$ python3 -q
>>> import numpy as np
>>> import numpy.linalg as la
>>> np.set_printoptions(suppress=True, linewidth=200)
>>> X = np.loadtxt("a.csv", delimiter=",")
>>> X
array([[ -0.4,  -0.3,  -1. ,   0.5,   0.3,   0.9,   0.4,  -1.5,  -1.8],
       [  1. ,  -0.2,  -0.3,   0.3,   1.5,  -0.9,  -0.5,   0.7,  -1.7],
       [ -1.9,  -1.6,   0.3,   0.3,   1.1,   0.6,  -0.8,  -1.2,  -0.7],
       [ -0.5,  -0.1,   0.6,  -2.2,  -0.8,   0.8,  -0.8,  -0.7,  -0.3],
       [  4. ,  -6. ,   3. ,   7. , -12. ,  -6. , -10. , -16. ,  -3. ],
       [  0.8,   0.3,   1.1,  -0.6,   0.1,  -1.1,   0.7,   0.7,   0.2],
       [  0.8,  -0.8,   1.7,   0. ,   0.1,  -0.4,   1. ,   0.5,   0.3],
       [  1.3,   0.2,   0.9,  -0.9,  -0.6,  -0.1,  -0.8,   0.6,  -1.3],
       [ -1.8,   0. ,  -0.2,   0.9,  -0.4,  -0.4,   0. ,   1. ,   0. ],
       [ -0.2,   1.6,  -0.3,   0.6,  -0.2,   2.3,  -1.3,  -1. ,   1. ],
       [  0.5,  -1.2,   0.2,   0. ,   0.2,  -1.2,   0. ,  -0.5,  -0.8],
       [  0.6,  -1. ,   0. ,  -0.2,  -0.5,  -0.4,   1.1,   0.5,  -1. ],
       [  1.2,  -1.6,  -0.8,  -1. ,   1.3,   0.2,   0.1,  -0.1,  -1.2],
       [ -2.1,  -1.3,   0. ,   0.5,   1.1,  -1. ,  -0.6,   1.5,   0.8]])
>>> # row 4 is much longer than the rest
>>> Y = X / la.norm(X, axis=1, keepdims=True)
>>> C2 = Y @ Y.T
>>> np.argwhere(np.triu(np.abs(C2) > 0.95, 1))
array([], shape=(0, 2), dtype=int64)
>>> vec = np.array([0, 0, 2, 1, 2, 2, 2, 1, 1])
>>> rhs = X @ vec
>>> np.round(la.lstsq(X, rhs)[0], 1) + 0
array([0., 0., 2., 1., 2., 2., 2., 1., 1.])
>>> rng = np.random.default_rng(9337)
>>> rhs = rhs + 0.3 * rng.normal(size=14)
>>> rhs.round(1)
array([ -1.3,  -1.3,   0.8,  -3.8, -61.5,   1.8,   5.4,  -3.2,  -0.3,   1.3,  -2.9,  -0.5,  -0.5,   1.2])
>>> beta, *_ = la.lstsq(X, rhs)
>>> np.round(X.T @ (rhs - X @ beta), 1) + 0
array([0., 0., 0., 0., 0., 0., 0., 0., 0.])
>>> beta.round(1) + 0
array([0. , 0.1, 1.8, 0.9, 2.1, 1.9, 2.2, 0.7, 1.1])
>>> beta.round()
array([0., 0., 2., 1., 2., 2., 2., 1., 1.])
>>> [round(float(la.norm(la.solve(X.T @ X + lam * np.eye(9), X.T @ rhs))), 2) for lam in (0, 1, 10, 100)]
[4.32, 3.75, 2.61, 2.09]
